% python3 -q
>>> import numpy as np
>>> import numpy.linalg as la
>>> np.set_printoptions(precision=2, suppress=True, linewidth=140, floatmode="fixed")
>>> def rd(a):
...     return np.round(a, 2) + 0
... 
>>> A = np.loadtxt("sample12.csv", delimiter=",")
>>> print(A)
[[-2.00  1.00  0.00  0.00]
 [-2.00 -2.00  0.00  0.00]
 [ 0.00  0.00 -2.00  1.00]
 [ 0.00  0.00 -2.00 -2.00]]
>>> out = la.inv(A)
>>> print((np.abs(out) > 1e-9).astype(int))
[[1 1 0 0]
 [1 1 0 0]
 [0 0 1 1]
 [0 0 1 1]]
>>> print(rd(la.det(A) * la.det(out)))
1.0
>>> print(rd(la.slogdet(A)[0]))
1.0
>>> O, r_ = la.qr(A)
>>> print(rd(O))
[[-0.71 -0.71  0.00  0.00]
 [-0.71  0.71  0.00  0.00]
 [ 0.00  0.00 -0.71 -0.71]
 [ 0.00  0.00 -0.71  0.71]]
>>> print(rd(np.trace(O @ O.T)))
4.0
>>> print(np.allclose(r_.T @ r_, A.T @ A))
True
>>> left, sigma = la.svd(A)
Traceback (most recent call last):
  File "<python-input-14>", line 1, in <module>
    left, sigma = la.svd(A)
    ^^^^^^^^^^^
ValueError: too many values to unpack (expected 2)
>>> left, sigma, Vt = la.svd(A, full_matrices=False)
>>> print(rd(sigma / sigma[0]))
[1.00 1.00 0.67 0.67]
>>> print((sigma > 1e-8).sum())
4
>>> print(rd(np.sqrt((sigma ** 2).sum())), rd(la.norm(A)))
5.1 5.1
>>> print(rd(Vt @ Vt.T))
[[1.00 0.00 0.00 0.00]
 [0.00 1.00 0.00 0.00]
 [0.00 0.00 1.00 0.00]
 [0.00 0.00 0.00 1.00]]
>>> print(np.allclose(left * sigma @ Vt, A))
True
>>> F = np.array([[0, 0, 1], [0, 0, 2], [0, 1, 0], [1, 0, 2]])
>>> print(F)
[[0 0 1]
 [0 0 2]
 [0 1 0]
 [1 0 2]]
>>> T = np.stack([F, 4 * F, F[::-1]])
>>> print(T.shape)
(3, 4, 3)
>>> print(la.matrix_rank(T.reshape(3, -1)))
2
>>> print(np.einsum("bij,cij->bc", T, T))
[[ 11  44   4]
 [ 44 176  16]
 [  4  16  11]]
>>> O = F.astype(float).copy()
>>> for j in range(3):
...     O[:, j] -= O[:, :j] @ (O[:, :j].T @ O[:, j])
...     O[:, j] /= la.norm(O[:, j])
... 
>>> print(rd(O.T @ F))
[[1.00 0.00 2.00]
 [0.00 1.00 0.00]
 [0.00 0.00 2.24]]
>>> print(rd(O.T @ O))
[[1.00 0.00 0.00]
 [0.00 1.00 0.00]
 [0.00 0.00 1.00]]
>>> print(la.matrix_rank(F))
3
>>> F[:, 3]
Traceback (most recent call last):
  File "<python-input-32>", line 1, in <module>
    F[:, 3]
    ~^^^^^^
IndexError: index 3 is out of bounds for axis 1 with size 3
>>> print(np.abs(F).max())
2
>>> print(np.diff(F, axis=0))
[[ 0  0  1]
 [ 0  1 -2]
 [ 1 -1  2]]
>>> print(rd(la.svd(F, compute_uv=False)))
[3.08 1.00 0.73]
>>> print(np.unravel_index(np.abs(F).argmax(), F.shape))
(np.int64(1), np.int64(2))
>>> print(np.count_nonzero(F))
5
>>> x0 = np.array([-2, 2, 1])
>>> target = F @ x0
>>> print(rd(la.lstsq(F, target)[0]))
[-2.00  2.00  1.00]
>>> print(target)
[1 2 2 0]
>>> try:
...     la.solve(F, target)
... except la.LinAlgError as e:
...     print("failed:", e)
... 
failed: Last 2 dimensions of the array must be square
>>> rng = np.random.default_rng(78314)
>>> target = target + 0.05 * rng.normal(size=4)
>>> print(rd(target))
[ 1.02  2.05  1.99 -0.05]
>>> coef, *_ = la.lstsq(F, target)
>>> print(rd(F.T @ (target - F @ coef)))
[0.00 0.00 0.00]
>>> print(coef.round())
[-2.00  2.00  1.00]
>>> print(rd(coef))
[-2.10  1.99  1.02]
>>> feats = np.loadtxt("dump.csv", delimiter=",")
>>> print(feats)
[[ 0.00  4.00  7.00]
 [ 7.00 -6.00  3.00]
 [ 2.00 -6.00  7.00]]
>>> print(rd(la.eigvals(feats).sum().real))
1.0
>>> O = feats.astype(float).copy()
>>> for j in range(3):
...     O[:, j] -= O[:, :j] @ (O[:, :j].T @ O[:, j])
...     O[:, j] /= la.norm(O[:, j])
... 
>>> print(rd(O.T @ O))
[[1.00 0.00 0.00]
 [0.00 1.00 0.00]
 [0.00 0.00 1.00]]
>>> print(rd(O))
[[ 0.00  0.70  0.72]
 [ 0.96  0.20 -0.19]
 [ 0.27 -0.69  0.67]]
>>> print(rd(np.kron(np.eye(2, dtype=int), O)))
[[ 0.00  0.70  0.72  0.00  0.00  0.00]
 [ 0.96  0.20 -0.19  0.00  0.00  0.00]
 [ 0.27 -0.69  0.67  0.00  0.00  0.00]
 [ 0.00  0.00  0.00  0.00  0.70  0.72]
 [ 0.00  0.00  0.00  0.96  0.20 -0.19]
 [ 0.00  0.00  0.00  0.27 -0.69  0.67]]
>>> print(rd(la.eigvals(O)))
[-1.00+0.00j  0.93+0.36j  0.93-0.36j]
>>> print(rd(np.einsum("ii->", O)))
0.87
>>> x0 = np.array([4, -4, 1])
>>> print(np.sign((feats @ x0).round(6)))
[-1.00  1.00  1.00]
>>> print(feats @ x0)
[-9.00 55.00 39.00]
>>> print(feats * x0)
[[  0.00 -16.00   7.00]
 [ 28.00  24.00   3.00]
 [  8.00  24.00   7.00]]
>>> print((feats @ x0).argmax())
1
>>> print(la.norm(feats @ x0) <= la.norm(feats, 2) * la.norm(x0) + 1e-9)
True
>>> labels = rng.permutation(3)
>>> print(labels)
[0 1 2]
>>> out = feats[labels][:, labels]
>>> print(rd(np.sort(np.abs(la.eigvals(out)))))
[6.25 6.25 9.76]
>>> print(rd(la.det(out)), rd(la.det(feats[labels])))
-382.0 -382.0
>>> print(np.allclose(out, feats))
True
>>> print(np.diag(out))
[ 0.00 -6.00  7.00]
>>> E = np.load("a.npy")
>>> print(E)
[[ 3 -1  0]
 [ 0 -3 -2]
 [ 0  0  3]]
>>> print(rd(np.sort(la.eigvals(E))))
[-3.00  3.00  3.00]
>>> print(E @ E)
[[9 0 2]
 [0 9 0]
 [0 0 9]]
>>> print(la.matrix_rank(E - E[0, 0] * np.eye(3)))
2
>>> print([int(la.matrix_rank(la.matrix_power(E, p))) for p in range(1, 4)])
[3, 3, 3]
>>> labels = rng.permutation(3)
>>> out = E[:, labels] * rng.choice([-1, 1], 3)
>>> print(out)
[[-3  0  1]
 [ 0 -2  3]
 [ 0  3  0]]
>>> left, _, Vt = la.svd(E.T @ out)
>>> print(rd(la.lstsq(E, out)[0]))
[[-1.00  0.00  0.00]
 [ 0.00  0.00 -1.00]
 [ 0.00  1.00  0.00]]
>>> print(rd(left @ Vt))
[[-1.00  0.00  0.00]
 [ 0.00  0.00 -1.00]
 [ 0.00  1.00  0.00]]
>>> labels = rng.permutation(3)
>>> print(labels)
[0 1 2]
>>> out = E[labels][:, labels]
>>> print(rd(la.det(out)), rd(la.det(E[labels])))
-27.0 -27.0
>>> print(np.diag(out))
[ 3 -3  3]
>>> print(rd(np.sort(np.abs(la.eigvals(out)))))
[3.00 3.00 3.00]
>>> print(np.allclose(out, E))
True
>>> print(out)
[[ 3 -1  0]
 [ 0 -3 -2]
 [ 0  0  3]]
>>> print(E @ E)
[[9 0 2]
 [0 9 0]
 [0 0 9]]
>>> print((E + E.T) / 2)
[[ 3.00 -0.50  0.00]
 [-0.50 -3.00 -1.00]
 [ 0.00 -1.00  3.00]]
>>> print(rd(np.abs(la.eigvals(E)).max()))
3.0
>>> print((E - E.T) / 2)
[[ 0.00 -0.50  0.00]
 [ 0.50  0.00 -1.00]
 [ 0.00  1.00  0.00]]
>>> la.determinant(E)
Traceback (most recent call last):
  File "<python-input-97>", line 1, in <module>
    la.determinant(E)
    ^^^^^^^^^^^^^^
AttributeError: module 'numpy.linalg' has no attribute 'determinant'
>>> print(np.allclose(E @ E.T, E.T @ E))
False
>>> print(np.trace(E))
3
>>> print(rd(np.sort(np.abs(la.eigvals(E)))))
[3.00 3.00 3.00]
